$ python3 -q
>>> import numpy as np
>>> np.set_printoptions(precision=1, suppress=True, linewidth=140)
>>> E = np.loadtxt("data.csv", delimiter=",")
>>> print(E)
[[-2.3  0.7  1.8 -4.4  0.2 -0.1]
 [ 2.4  2.4  3.   6.2  5.7  5.3]
 [ 0.1 -2.4 -2.5 -1.6 -2.9 -3.2]
 [ 0.3 -1.2 -3.1 -1.5 -3.7 -3.3]
 [ 1.1  0.8  4.1  3.   5.6  4.7]
 [-1.5  0.1  0.3 -2.   0.2 -0.6]
 [ 1.2  1.1  1.9  3.1  2.4  3.3]
 [-0.3 -0.1 -2.3 -0.2 -2.4 -1.6]
 [-0.4  1.2  3.   1.1  3.   3.2]
 [ 2.7 -0.9 -0.4  3.   2.1  2.2]
 [-2.2  0.6  4.  -3.1  2.4  1.6]
 [-1.4 -0.5 -1.9 -2.8 -3.3 -2.3]]
>>> x0 = np.array([1, 1, -3, -2, 0, -2])
>>> y = E @ x0
>>> print(y)
[  2.  -27.2  14.8  18.  -25.8   2.9 -16.2  10.1 -16.8  -7.4 -10.6  14. ]
>>> print(np.round(np.linalg.solve(E.T @ E, E.T @ y), 1) + 0)
[ 1.  1. -3. -2.  0. -2.]
>>> rng = np.random.default_rng(768762)
>>> y = y + 0.1 * rng.normal(size=12)
>>> print(y)
[  2.1 -27.   14.7  18.1 -25.7   2.8 -16.2  10.1 -16.7  -7.4 -10.5  13.9]
>>> coef, *_ = np.linalg.lstsq(E, y)
>>> print(coef.round())
[ 1.  1. -3. -2.  0. -2.]
>>> print(coef.round(1) + 0)
[ 1.1  1.1 -3.  -2.1  0.  -2.1]
>>> print(np.round(E.T @ (y - E @ coef), 1) + 0)
[0. 0. 0. 0. 0. 0.]
>>> other = np.c_[E[:, :3] @ np.array([[2, 1, 0], [0, 1, 1], [1, 0, 1]]), np.array([0, 5, -8, -2, 2, 6, 6, -7, 6, 1, -5, -9])]
>>> print(other)
[[-2.8 -1.6  2.5  0. ]
 [ 7.8  4.8  5.4  5. ]
 [-2.3 -2.3 -4.9 -8. ]
 [-2.5 -0.9 -4.3 -2. ]
 [ 6.3  1.9  4.9  2. ]
 [-2.7 -1.4  0.4  6. ]
 [ 4.3  2.3  3.   6. ]
 [-2.9 -0.4 -2.4 -7. ]
 [ 2.2  0.8  4.2  6. ]
 [ 5.   1.8 -1.3  1. ]
 [-0.4 -1.6  4.6 -5. ]
 [-4.7 -1.9 -2.4 -9. ]]
>>> print(np.linalg.matrix_rank(other))
4
